% python3 -q
>>> import numpy as np
>>> from numpy import linalg as LA
>>> np.set_printoptions(suppress=True, linewidth=200)
>>> A = np.load("arr.npy")
>>> print(A)
[[0 0 1]
 [1 0 0]
 [0 1 0]]
>>> A2 = A / LA.norm(A, axis=1, keepdims=True)
>>> cov = A2 @ A2.T
>>> print(cov[2])
[0. 0. 1.]
>>> print(np.degrees(np.arccos(np.clip(cov[2, 0], -1, 1))))
90.0
>>> print(np.round(LA.norm(A2, axis=1), 1))
[1. 1. 1.]
>>> print(np.argwhere(np.triu(np.abs(cov) > 0.95, 1)))
[]
>>> print(cov)
[[1. 0. 0.]
 [0. 1. 0.]
 [0. 0. 1.]]
>>> proj = np.triu(np.array([[3, 2, 3], [3, 2, 3], [3, 0, 2]]), 1) + np.eye(3)
>>> A2 = proj @ A @ LA.inv(proj)
>>> print(np.round(np.poly(A2), 1) + 0)
[ 1.  0.  0. -1.]
>>> print(A2)
[[ 2. -1. -2.]
 [ 1.  1. -6.]
 [ 0.  1. -3.]]
>>> print(round(float(LA.det(A2)), 1))
1.0
>>> print(LA.matrix_rank(A2))
3
>>> print(proj @ A - A @ proj)
[[ 2.  3.  0.]
 [ 0.  1. -3.]
 [ 0.  0. -3.]]
>>> W = np.array([[0, 3, 0, 3, 4], [5, 5, 3, 1, 2], [4, 1, 4, 4, 4]])
>>> b = np.array([7, 1, 7, 4, 7])
>>> hid = np.maximum(A @ W + b, 0)
>>> print((hid > 0).mean(axis=0))
[1. 1. 1. 1. 1.]
>>> print(hid)
[[11  2 11  8 11]
 [ 7  4  7  7 11]
 [12  6 10  5  9]]
>>> print((hid > 0).astype(int))
[[1 1 1 1 1]
 [1 1 1 1 1]
 [1 1 1 1 1]]
>>> print(LA.matrix_rank(hid))
3
>>> cent = np.array([[1, 3, 3], [0, 3, 0], [3, 2, 3], [1, 2, 1], [2, 3, 1]])
>>> print(W @ cent)
[[11 27  7]
 [19 44 27]
 [28 43 32]]
>>> print(hid @ cent)
[[ 74 110  85]
 [ 57  94  60]
 [ 65 111  80]]
>>> print((hid @ cent).round(6).argmax(axis=1))
[1 1 1]
